$ python -q
>>> import numpy as np
>>> import numpy.linalg as la
>>> np.set_printoptions(suppress=True, linewidth=120)
>>> tidy = lambda a: np.round(a, 3) + 0
>>> m1 = np.loadtxt("arr.csv", delimiter=",")
>>> m1
array([[ 1.302,  1.519],
       [ 1.519, -1.302]])
>>> # equal to its transpose
>>> f, r1 = m1[0], m1[1]
>>> tidy(f @ f)
np.float64(4.003)
>>> p = (f @ r1) / (f @ f) * f
>>> r1 - p
array([ 1.519, -1.302])
>>> tidy(la.norm(f + r1) ** 2 + la.norm(f - r1) ** 2)
np.float64(16.01)
>>> tidy(la.norm(m1, axis=0))
array([2.001, 2.001])
>>> tidy(la.svd(m1, compute_uv=False))
array([2.001, 2.001])
>>> Q, r_ = la.qr(m1)
>>> tidy(Q.T @ Q)
array([[1., 0.],
       [0., 1.]])
>>> np.allclose(r_.T @ r_, m1.T @ m1)
True
>>> tidy(Q)
array([[-0.651, -0.759],
       [-0.759,  0.651]])
>>> Q.shape, r_.shape
((2, 2), (2, 2))
>>> tidy(np.abs(np.diag(r_)))
array([2.001, 2.001])
>>> evals, evecs = la.eigh(Q)
>>> vec = np.array([3, 0])
>>> tidy(evecs * np.maximum(evals, 0) @ evecs.T)
array([[ 0.175, -0.38 ],
       [-0.38 ,  0.825]])
>>> tidy(vec @ Q @ vec / (vec @ vec)), tidy(evals[0]), evals[-1]
(np.float64(-0.651), np.float64(-1.0), np.float64(1.0))
>>> rng = np.random.default_rng(267)
>>> z = rng.permutation(2)
>>> z
array([1, 0])
>>> out = m1[z][:, z]
>>> np.diag(out)
array([-1.302,  1.302])
>>> out
array([[-1.302,  1.519],
       [ 1.519,  1.302]])
>>> tidy(np.sort(np.abs(la.eigvals(out))))
array([2.001, 2.001])
